$ ipython --no-banner

In [1]: import numpy as np

In [2]: import numpy.linalg as la

In [3]: np.set_printoptions(precision=2, suppress=True, linewidth=200, legacy="1.25")

In [4]: u = np.array([3, 9, 6, 7])

In [5]: m1 = np.array([np.roll(u, i) for i in range(4)])

In [6]: m1
Out[6]: 
array([[3, 9, 6, 7],
       [7, 3, 9, 6],
       [6, 7, 3, 9],
       [9, 6, 7, 3]])

In [7]: x0 = np.array([-4, 2, -2, -5])

In [8]: h1 = np.maximum(m1 @ x0, 0)

In [9]: np.tanh(m1 @ x0)
Out[9]: array([-1., -1., -1., -1.])

In [10]: np.flatnonzero(h1 > 1e-9)
Out[10]: array([], dtype=int64)

In [11]: h1
Out[11]: array([0, 0, 0, 0])

In [12]: F = np.loadtxt("test7.csv", delimiter=",")

In [13]: F
Out[13]: 
array([[0., 1., 0.],
       [1., 0., 0.],
       [0., 0., 0.]])

In [14]: # null space of dimension 1

In [15]: F[:, 2] @ F[:, 1]
Out[15]: 0.0

In [16]: F.T @ F
Out[16]: 
array([[1., 0., 0.],
       [0., 1., 0.],
       [0., 0., 0.]])

In [17]: la.svd(F, compute_uv=False)
Out[17]: array([1., 1., 0.])

In [18]: U, sv, Vt = la.svd(F, full_matrices=False)

In [19]: np.cumsum(sv ** 2) / np.sum(sv ** 2)
Out[19]: array([0.5, 1. , 1. ])

In [20]: sv / sv[0]
Out[20]: array([1., 1., 0.])

In [21]: Vt @ Vt.T
Out[21]: 
array([[1., 0., 0.],
       [0., 1., 0.],
       [0., 0., 1.]])

In [22]: U.T @ F @ Vt.T
Out[22]: 
array([[1., 0., 0.],
       [0., 1., 0.],
       [0., 0., 0.]])

In [23]: np.allclose(U * sv @ Vt, F)
Out[23]: True

In [24]: U.shape, sv.shape, Vt.shape
Out[24]: ((3, 3), (3,), (3, 3))

In [25]: feats = np.load("m.npy")

In [26]: feats
Out[26]: 
array([[ 3.86, -1.15,  2.97],
       [-4.02, -0.72,  2.89],
       [-0.87, -1.46,  4.7 ],
       [-4.69, -0.31,  1.7 ],
       [-2.66,  1.41, -3.99],
       [ 3.25, -1.31,  3.57],
       [-4.32, -0.57,  2.45],
       [ 0.25, -1.53,  4.75],
       [-0.62, -1.48,  4.73],
       [-4.75, -0.25,  1.54],
       [-4.98,  0.32, -0.22],
       [-0.87,  1.54, -4.68],
       [ 4.15,  0.66, -2.72],
       [ 4.13,  0.67, -2.74],
       [ 4.8 , -0.64,  1.23],
       [ 4.65, -0.77,  1.67]])

In [27]: cov = np.cov(feats, rowvar=False)

In [28]: np.argsort(-feats.std(axis=0).round(6), kind="stable")
Out[28]: array([0, 2, 1])

In [29]: np.median(feats, axis=0)
Out[29]: array([-0.75, -0.6 ,  1.68])

In [30]: np.polyfit(feats[:, 1], feats[:, 2], 1)
Out[30]: array([-3.04,  0.05])

In [31]: cov.shape
Out[31]: (3, 3)

In [32]: cov
Out[32]: 
array([[14.48, -0.51, -0.7 ],
       [-0.51,  1.01, -3.07],
       [-0.7 , -3.07,  9.69]])

In [33]: np.argwhere(np.triu(F))
Out[33]: array([[0, 1]])

In [34]: F.sum(axis=0)
Out[34]: array([1., 1., 0.])

In [35]: L = np.diag(F.sum(axis=1)) - F

In [36]: la.eigvalsh(L)
Out[36]: array([0., 0., 2.])

In [37]: la.matrix_rank(L)
Out[37]: 1
